$ ipython --no-banner

In [1]: import numpy as np

In [2]: np.set_printoptions(precision=3, suppress=True, linewidth=160)

In [3]: M = np.loadtxt("x.csv", delimiter=",")

In [4]: print(M)
[[-3.094  3.296  5.173  1.418]
 [-0.093  0.173  1.253 -0.907]
 [-0.054  0.103  1.152 -0.946]
 [ 0.016 -0.032  0.952 -1.016]
 [ 0.117 -0.281  0.55  -1.112]
 [ 0.141 -0.487  0.094 -1.068]
 [ 0.137 -0.494  0.062 -1.049]
 [ 0.079 -0.454 -0.106 -0.802]
 [ 0.03  -0.311 -0.118 -0.504]
 [ 0.005  0.138  0.073  0.204]
 [ 0.167  0.95   0.598  1.301]
 [ 0.221  1.111  0.713  1.508]
 [ 0.339  1.416  0.937  1.894]
 [ 0.939  2.553  1.818  3.289]
 [ 1.648  3.563  2.638  4.488]
 [ 2.319  4.373  3.312  5.433]
 [ 3.805  5.903  4.614  7.192]
 [ 7.292  8.803  7.146 10.459]
 [ 8.016  9.335  7.617 11.052]
 [ 8.368  9.587  7.841 11.332]
 [ 9.707 10.513  8.667 12.36 ]]

In [5]: print(np.linalg.lstsq(M[:-1].T, M[-1])[2])
3

In [6]: print(M @ np.linalg.pinv(M) @ M)
[[-3.094  3.296  5.173  1.418]
 [-0.093  0.173  1.253 -0.907]
 [-0.054  0.103  1.152 -0.946]
 [ 0.016 -0.032  0.952 -1.016]
 [ 0.117 -0.281  0.55  -1.112]
 [ 0.141 -0.487  0.094 -1.068]
 [ 0.137 -0.494  0.062 -1.049]
 [ 0.079 -0.454 -0.106 -0.802]
 [ 0.03  -0.311 -0.118 -0.504]
 [ 0.005  0.138  0.073  0.204]
 [ 0.167  0.95   0.598  1.301]
 [ 0.221  1.111  0.713  1.508]
 [ 0.339  1.416  0.937  1.894]
 [ 0.939  2.553  1.818  3.289]
 [ 1.648  3.563  2.638  4.488]
 [ 2.319  4.373  3.312  5.433]
 [ 3.805  5.903  4.614  7.192]
 [ 7.292  8.803  7.146 10.459]
 [ 8.016  9.335  7.617 11.052]
 [ 8.368  9.587  7.841 11.332]
 [ 9.707 10.513  8.667 12.36 ]]

In [7]: print(np.unique(M.round(6), axis=0).shape)
(21, 4)

In [8]: print(np.allclose(M[:-1].T @ np.linalg.lstsq(M[:-1].T, M[-1])[0], M[-1]))
True

In [9]: print(round(float(np.trace(np.linalg.pinv(M) @ M)), 3))
3.0

In [10]: print(np.abs(np.diag(np.linalg.qr(M)[1])) > 1e-9)
[ True  True  True False]

In [11]: U, sig, vt = np.linalg.svd(M)

In [12]: print(sig.round(3) + 0)
[40.97   6.538  3.517  0.   ]

In [13]: out = U[:, :3] @ np.diag(sig[:3]) @ vt[:3]

In [14]: print(np.round(np.linalg.norm(M - out, 2), 3), round(float(sig[3]), 3))
0.0 0.0

In [15]: print(np.round(np.linalg.norm(M - out) / np.linalg.norm(M), 3))
0.0

In [16]: C = M[[10, 20]].astype(float)

In [17]: for _ in range(4):
    ...:     lab = np.linalg.norm(M[:, None] - C, axis=-1).argmin(axis=1)
    ...:     C = np.array([M[lab == j].mean(axis=0) for j in range(2)])
    ...: 

In [18]: print(lab)
[0 0 0 0 0 0 0 0 0 0 0 0 0 0 0 0 1 1 1 1 1]

In [19]: print(np.abs(C[1] - C[0]).argmax())
3

In [20]: print(np.bincount(lab))
[16  5]

In [21]: Ac = M - M.mean(axis=0)

In [22]: U, sig, vt = np.linalg.svd(Ac, full_matrices=False)

In [23]: print(vt[0] * np.sign(vt[0, np.abs(vt[0]).argmax()]))
[0.441 0.508 0.384 0.632]

In [24]: print(round(float((sig ** 2).sum() ** 2 / (sig ** 4).sum()), 3))
1.086

In [25]: print(np.searchsorted(np.cumsum(sig ** 2) / (sig ** 2).sum(), 0.9) + 1)
1

In [26]: print(np.linalg.matrix_rank(Ac))
3

In [27]: print(np.abs(vt[0]).argmax())
3

In [28]: print(sig.round(3) + 0)
[33.138  5.974  3.313  0.   ]

In [29]: print(np.round(sig ** 2 / (sig ** 2).sum(), 3) + 0)
[0.959 0.031 0.01  0.   ]

In [30]: r = np.linalg.matrix_rank(M)

In [31]: print(r)
3

In [32]: ns = np.linalg.svd(M)[2][r:].T

In [33]: print(np.round(M @ ns, 3) + 0)
[[0.]
 [0.]
 [0.]
 [0.]
 [0.]
 [0.]
 [0.]
 [0.]
 [0.]
 [0.]
 [0.]
 [0.]
 [0.]
 [0.]
 [0.]
 [0.]
 [0.]
 [0.]
 [0.]
 [0.]
 [0.]]

In [34]: print(ns[:, 0] / ns[np.abs(ns[:, 0]).round(6).argmax(), 0])
[-0.   1.  -0.5 -0.5]

In [35]: print(ns.shape)
(4, 1)

In [36]: F = np.load("run16.npy")

In [37]: print(F)
[[-4  0  0  0 -1]
 [ 0  3  2  1  0]
 [ 0 -4 -1  2  0]
 [ 0  1  0  2  0]
 [ 5  0  0  0  1]]

In [38]: rng = np.random.default_rng(755558)

In [39]: lab = rng.permutation(5)

In [40]: print(lab)
[3 4 1 0 2]

In [41]: out = F[lab][:, lab]

In [42]: print(round(np.linalg.det(out), 3), round(np.linalg.det(F[lab]), 3))
15.0 -15.0

In [43]: print(np.trace(out))
1

In [44]: print(np.diag(out))
[ 2  1  3 -4 -1]

In [45]: out = np.array([[-3, 1], [1, -1]])

In [46]: C = np.kron(out, F)

In [47]: print(np.linalg.matrix_rank(C))
10

In [48]: print(C.shape)
(10, 10)

In [49]: print(round(np.linalg.det(F), 3))
15.0

In [50]: def softmax(z):
    ...:     e = np.exp(z - z.max(axis=-1, keepdims=True))
    ...:     return e / e.sum(axis=-1, keepdims=True)
    ...: 

In [51]: print(softmax(F[1]))
[0.031 0.624 0.23  0.084 0.031]

In [52]: print(np.round(softmax(10 * F[1]), 3) + 0)
[0. 1. 0. 0. 0.]

In [53]: S = F @ F.T / np.sqrt(5)

In [54]: print(np.round(softmax(S), 3) + 0)
[[0.999 0.    0.    0.    0.   ]
 [0.002 0.979 0.    0.017 0.002]
 [0.    0.    1.    0.    0.   ]
 [0.046 0.431 0.046 0.431 0.046]
 [0.    0.    0.    0.    1.   ]]

In [55]: f = np.array([1, -2, 0, -1, 0])

In [56]: out = F + np.outer(f, np.eye(5)[0])

In [57]: print(round(float(np.linalg.det(out) / np.linalg.det(F)), 3), round(float(1 + np.linalg.solve(F, f)[0]), 3))
2.0 2.0

In [58]: print(np.linalg.matrix_rank(out - F))
1

In [59]: print(out)
[[-3.  0.  0.  0. -1.]
 [-2.  3.  2.  1.  0.]
 [ 0. -4. -1.  2.  0.]
 [-1.  1.  0.  2.  0.]
 [ 5.  0.  0.  0.  1.]]

In [60]: E = np.triu(rng.random((3, 3)) < 0.8, 1).astype(int)

In [61]: E = E + E.T

In [62]: print(E)
[[0 1 1]
 [1 0 0]
 [1 0 0]]

In [63]: print(np.round(np.linalg.det(E), 3))
0.0

In [64]: print(np.linalg.matrix_power(E, 2))
[[2 0 0]
 [0 1 1]
 [0 1 1]]

In [65]: print((E + E.T) / 2)
[[0. 1. 1.]
 [1. 0. 0.]
 [1. 0. 0.]]

In [66]: print(np.allclose(E @ E.T, E.T @ E))
True

In [67]: print(np.trace(E))
0

In [68]: P = np.triu(np.array([[-2, 2, 2], [0, 2, -2], [1, -1, 3]]), 1) + np.eye(3)

In [69]: out = P @ E @ np.linalg.inv(P)

In [70]: print(np.trace(out), np.trace(E))
0.0 0

In [71]: ev, vecs = np.linalg.eigh(E)

In [72]: x0 = np.array([4, 3, 8])

In [73]: print(np.round(x0 @ E @ x0 / (x0 @ x0), 3), round(ev[0], 3), round(ev[-1], 3))
0.989 -1.414 1.414

In [74]: print((np.sign(vecs[:, -1].round(6)) == np.sign(vecs[0, -1].round(6))).astype(int))
[1 1 1]

In [75]: print(np.round(vecs * np.abs(ev) @ vecs.T, 3) + 0)
[[1.414 0.    0.   ]
 [0.    0.707 0.707]
 [0.    0.707 0.707]]

In [76]: U, sig, vt = np.linalg.svd(E)

In [77]: vecs = vt[:(sig > 1e-8).sum()]

In [78]: x0 = E[0] + 2 * E[2] + rng.integers(2) * np.eye(3)[2]

In [79]: print(x0)
[2. 1. 1.]

In [80]: print(vecs.T @ vecs)
[[1.  0.  0. ]
 [0.  0.5 0.5]
 [0.  0.5 0.5]]

In [81]: print(np.round(np.linalg.norm(x0 - vecs.T @ vecs @ x0), 3))
0.0

In [82]: print(np.linalg.matrix_rank(np.vstack([E, x0])))
2

In [83]: W0 = np.array([[1, -2, 1], [-3, -2, 3], [1, 3, 3], [3, 2, 0], [0, -1, -3]]) * (rng.random((5, 3)) < 0.3)

In [84]: print(W0)
[[ 1  0  0]
 [ 0 -2  0]
 [ 0  3  3]
 [ 0  2  0]
 [ 0  0  0]]

In [85]: t3 = np.stack([W0, 4 * W0, W0[::-1]])

In [86]: print((t3 @ W0.T).shape)
(3, 5, 5)

In [87]: print(np.linalg.norm(t3, axis=(1, 2)))
[ 5.196 20.785  5.196]

In [88]: x0 = np.array([2, 2, 2])

In [89]: y = W0 @ x0

In [90]: print(np.linalg.lstsq(W0, y)[0])
[2. 2. 2.]

In [91]: y = y + 0.02 * rng.normal(size=5)

In [92]: print(y)
[ 2.048 -4.002 11.992  4.034 -0.004]

In [93]: beta, *_ = np.linalg.lstsq(W0, y)

In [94]: print(beta)
[2.048 2.009 1.988]

In [95]: print(np.round(np.linalg.norm(y - W0 @ beta), 3))
0.023

In [96]: lab = rng.permutation(3)

In [97]: out = W0[:, lab] * rng.choice([-1, 1], 3)

In [98]: print(out)
[[ 0  1  0]
 [-2  0  0]
 [ 3  0  3]
 [ 2  0  0]
 [ 0  0  0]]

In [99]: U, _, vt = np.linalg.svd(W0.T @ out)

In [100]: print(np.round(np.linalg.lstsq(W0, out)[0], 3) + 0)
[[0. 1. 0.]
 [1. 0. 0.]
 [0. 0. 1.]]

In [101]: print(np.round(U @ vt, 3) + 0)
[[0. 1. 0.]
 [1. 0. 0.]
 [0. 0. 1.]]

In [102]: feats = np.loadtxt("a.csv", delimiter=",")

In [103]: print(feats)
[[41.394 -0.368  0.557  0.642 19.946]
 [41.462 -0.684  2.299  1.213 21.026]
 [40.201  1.676  0.718 -1.836 18.9  ]
 [39.107  1.531  0.259 -1.421 19.601]
 [40.476  0.051  1.153 -1.283 19.859]
 [39.247 -0.05  -0.275 -0.442 20.799]
 [40.187 -1.212  1.809 -0.822 18.236]
 [40.25  -0.087  0.961 -1.729 21.291]
 [39.805  1.571 -0.944 -0.079 20.253]
 [40.635  1.125  0.661  0.269 19.415]
 [40.37  -0.162  0.322 -1.272 19.295]
 [41.16  -1.112 -0.46   0.393 19.342]
 [38.609 -2.493 -0.709 -2.019 19.685]
 [39.094 -0.17  -0.356 -0.029 19.886]
 [38.769 -0.159  1.369  0.398 18.553]
 [40.815 -0.047  0.477  1.885 19.66 ]
 [40.339 -1.551  0.87  -1.553 20.176]
 [41.092 -1.215  0.419 -0.367 20.153]
 [39.956  0.196  0.035 -0.368 19.261]
 [40.917  0.855 -0.812  0.25  19.922]
 [40.076  1.789 -0.638 -0.669 19.219]
 [41.286 -0.805 -0.749 -0.209 19.682]
 [40.389  0.77   1.252  0.061 18.164]
 [39.6   -1.354  0.289  0.35  19.6  ]
 [40.575 -1.172  0.615  1.404 19.11 ]
 [41.184 -1.99   1.282  0.424 22.344]
 [42.381 -0.425  0.087  0.81  19.522]
 [41.181  0.009 -0.736 -0.476 19.751]
 [39.262  0.51   1.209 -0.325 19.192]]

In [104]: x0 = np.array([-3, 4, 0, -5, 0])

In [105]: y = feats @ x0

In [106]: print(np.round(np.linalg.solve(feats.T @ feats, feats.T @ y), 3) + 0)
[-3.  4.  0. -5.  0.]

In [107]: y = y + 0.02 * rng.normal(size=29)

In [108]: print(y)
[-128.833 -133.187 -104.716 -104.085 -114.805 -115.727 -121.32  -112.47  -112.749 -118.721 -115.366 -129.878 -115.716 -117.792 -118.923 -132.068 -119.439
 -126.28  -117.243 -120.561 -109.718 -126.059 -118.395 -125.997 -133.441 -133.657 -132.904 -121.148 -114.135]

In [109]: beta, *_ = np.linalg.lstsq(feats, y)

In [110]: print(beta.round(3) + 0)
[-2.999  4.004  0.    -5.001 -0.002]

In [111]: print(np.round(feats.T @ (y - feats @ beta), 3) + 0)
[0. 0. 0. 0. 0.]

In [112]: print(round(np.linalg.norm(y - feats @ beta), 3))
0.093
